In [1]: import numpy as np

In [2]: np.set_printoptions(suppress=True, linewidth=160)

In [3]: A2 = np.array([[-1, 3, -3], [-3, -2, -2], [1, 2, -2], [2, -2, -3], [-1, -2, 0]])

In [4]: W2 = np.array([[-2, 0, 2, 2], [0, -1, 1, -1], [1, 0, -1, -2]])

In [5]: W0 = A2 @ W2

In [6]: W0
Out[6]: 
array([[-1, -3,  4,  1],
       [ 4,  2, -6,  0],
       [-4, -2,  6,  4],
       [-7,  2,  5, 12],
       [ 2,  2, -4,  0]])

In [7]: rank = np.linalg.matrix_rank(W0)

In [8]: rank
Out[8]: np.int64(3)

In [9]: ns = np.linalg.svd(W0)[2][rank:].T

In [10]: np.round(W0 @ ns, 2) + 0
Out[10]: 
array([[0.],
       [0.],
       [0.],
       [0.],
       [0.]])

In [11]: [int(np.linalg.matrix_rank(W0[:, :j + 1])) for j in range(4)]
Out[11]: [1, 2, 2, 3]

In [12]: np.allclose(W0 @ ns, 0)
Out[12]: True

In [13]: np.round(ns[:, 0] / ns[np.abs(ns[:, 0]).round(6).argmax(), 0], 2) + 0
Out[13]: array([1., 1., 1., 0.])

In [14]: left, s, VT = np.linalg.svd(W0)

In [15]: vecs = VT[:(s > 1e-8).sum()]

In [16]: rng = np.random.default_rng(69)

In [17]: vec = W0[3] + 4 * W0[1] + rng.integers(2) * np.eye(4)[3]

In [18]: vec
Out[18]: array([  9.,  10., -19.,  12.])

In [19]: np.linalg.matrix_rank(np.vstack([W0, vec]))
Out[19]: np.int64(3)

In [20]: np.round(vecs.T @ vecs, 2) + 0
Out[20]: 
array([[ 0.67, -0.33, -0.33,  0.  ],
       [-0.33,  0.67, -0.33,  0.  ],
       [-0.33, -0.33,  0.67,  0.  ],
       [ 0.  ,  0.  ,  0.  ,  1.  ]])

In [21]: np.round(np.linalg.norm(vec - vecs.T @ vecs @ vec), 2)
Out[21]: np.float64(0.0)
